$ ipython --no-banner

In [1]: import numpy as np

In [2]: np.set_printoptions(precision=2, suppress=True, linewidth=160, floatmode="fixed")

In [3]: B = np.array([[0, 3, 3]])

In [4]: feats = B.T @ B

In [5]: feats
Out[5]: 
array([[0, 0, 0],
       [0, 9, 9],
       [0, 9, 9]])

In [6]: ev, V = np.linalg.eigh(feats)

In [7]: np.linalg.eigvalsh(feats @ feats)
Out[7]: array([  0.00,   0.00, 324.00])

In [8]: np.round(V.T @ V, 2) + 0
Out[8]: 
array([[1.00, 0.00, 0.00],
       [0.00, 1.00, 0.00],
       [0.00, 0.00, 1.00]])

In [9]: ev
Out[9]: array([ 0.00,  0.00, 18.00])

In [10]: V @ np.diag(ev) @ V.T
Out[10]: 
array([[0.00, 0.00, 0.00],
       [0.00, 9.00, 9.00],
       [0.00, 9.00, 9.00]])

In [11]: np.abs(V[:, -1]).round(6).argmax()
Out[11]: np.int64(1)

In [12]: print(ev.sum(), np.trace(feats))
18.0 18

In [13]: mat = np.load("dump.npy")

In [14]: mat
Out[14]: 
array([[ -6.80,  14.76,  -8.79],
       [ -5.85,  15.31, -10.67],
       [ -7.02,  14.24,  -7.81],
       [ -7.80,  14.30,  -8.98],
       [ -8.21,  16.15,  -9.56],
       [ -5.19,  14.23,  -7.51],
       [ -5.61,  15.08,  -8.69],
       [ -5.24,  11.48,  -7.97],
       [ -6.21,  14.97,  -9.35],
       [ -5.74,  14.91,  -8.35],
       [ -7.22,  16.31,  -9.40],
       [ -6.53,  15.28,  -8.59],
       [ -6.64,  14.02,  -9.61],
       [ -6.37,  15.35,  -7.10],
       [ -4.40,  14.42, -10.32],
       [ -4.73,  14.35,  -8.59],
       [ -5.13,  14.01,  -7.94],
       [ -5.10,  15.05,  -7.95],
       [ -8.03,  15.81,  -9.58],
       [ -5.11,  13.11,  -8.64],
       [ -4.55,  13.90,  -8.42],
       [ -7.87,  15.49,  -8.56],
       [ -7.86,  14.80,  -7.94]])

In [15]: U, s = np.linalg.svd(mat)
ValueError: too many values to unpack (expected 2)


In [16]: U, s, VT = np.linalg.svd(mat, full_matrices=False)

In [17]: np.abs(VT[0])
Out[17]: array([0.34, 0.81, 0.48])

In [18]: np.round(U.T @ mat @ VT.T, 2) + 0
Out[18]: 
array([[87.30,  0.00,  0.00],
       [ 0.00,  4.92,  0.00],
       [ 0.00,  0.00,  3.39]])

In [19]: round(np.sqrt((s ** 2).sum()), 2), round(np.linalg.norm(mat), 2)
Out[19]: (np.float64(87.5), np.float64(87.5))

In [20]: np.round(U.T @ U, 2) + 0
Out[20]: 
array([[1.00, 0.00, 0.00],
       [0.00, 1.00, 0.00],
       [0.00, 0.00, 1.00]])

In [21]: s
Out[21]: array([87.30,  4.92,  3.39])

In [22]: np.abs(U[:, 0]).round(6).argmax()
Out[22]: np.int64(4)

In [23]: C2 = np.cov(mat, rowvar=False)

In [24]: mat.std(axis=0)
Out[24]: array([1.18, 1.01, 0.86])

In [25]: np.argwhere(np.triu(np.abs(np.corrcoef(mat.T)) > 0.8, 1))
Out[25]: array([], shape=(0, 2), dtype=int64)

In [26]: np.median(mat, axis=0)
Out[26]: array([-6.21, 14.80, -8.59])

In [27]: print(C2.shape)
(3, 3)

In [28]: np.argsort(-mat.std(axis=0).round(6), kind="stable")
Out[28]: array([0, 1, 2])

In [29]: Ac = (mat - mat.mean(axis=0)) / mat.std(axis=0)

In [30]: print(np.argwhere(np.abs(Ac) > 2))
[[1 2]
 [7 1]]

In [31]: Ac.std(axis=0)
Out[31]: array([1.00, 1.00, 1.00])

In [32]: coef = np.linalg.lstsq(np.delete(Ac, 0, axis=1), Ac[:, 0])[0]

In [33]: coef
Out[33]: array([-0.54, -0.03])

In [34]: np.round(1 - np.var(Ac[:, 0] - np.delete(Ac, 0, axis=1) @ coef), 2)
Out[34]: np.float64(0.28)

In [35]: np.abs(coef).argmax()
Out[35]: np.int64(0)

In [36]: basis = mat[[6, 9]].astype(float)

In [37]: for _ in range(4):
    ...:     idx = np.linalg.norm(mat[:, None] - basis, axis=-1).argmin(axis=1)
    ...:     basis = np.array([mat[idx == j].mean(axis=0) for j in range(2)])
    ...: 

In [38]: idx
Out[38]: array([0, 0, 0, 0, 0, 1, 1, 1, 0, 1, 0, 0, 0, 1, 1, 1, 1, 1, 0, 1, 1, 0, 0])

In [39]: basis[1] - basis[0]
Out[39]: array([ 1.97, -0.95,  0.75])

In [40]: basis
Out[40]: 
array([[-7.17, 15.12, -9.07],
       [-5.20, 14.17, -8.32]])

In [41]: J = np.load("sample5.npy")

In [42]: J
Out[42]: 
array([[ 1,  2,  0, -3],
       [-3,  1,  2,  0],
       [ 0, -3,  1,  2],
       [ 2,  0, -3,  1]])

In [43]: # rank 3

In [44]: np.sort(np.abs(np.fft.fft(J[0]))), np.round(np.sort(np.linalg.svd(J, compute_uv=False)), 2) + 0
Out[44]: (array([0.00, 2.00, 5.10, 5.10]), array([0.00, 2.00, 5.10, 5.10]))

In [45]: print(np.allclose(J @ J.T, J.T @ J))
True

In [46]: J @ (-1.0) ** np.arange(4)
Out[46]: array([ 2.00, -2.00,  2.00, -2.00])

In [47]: print(J @ np.ones(4))
[0.00 0.00 0.00 0.00]
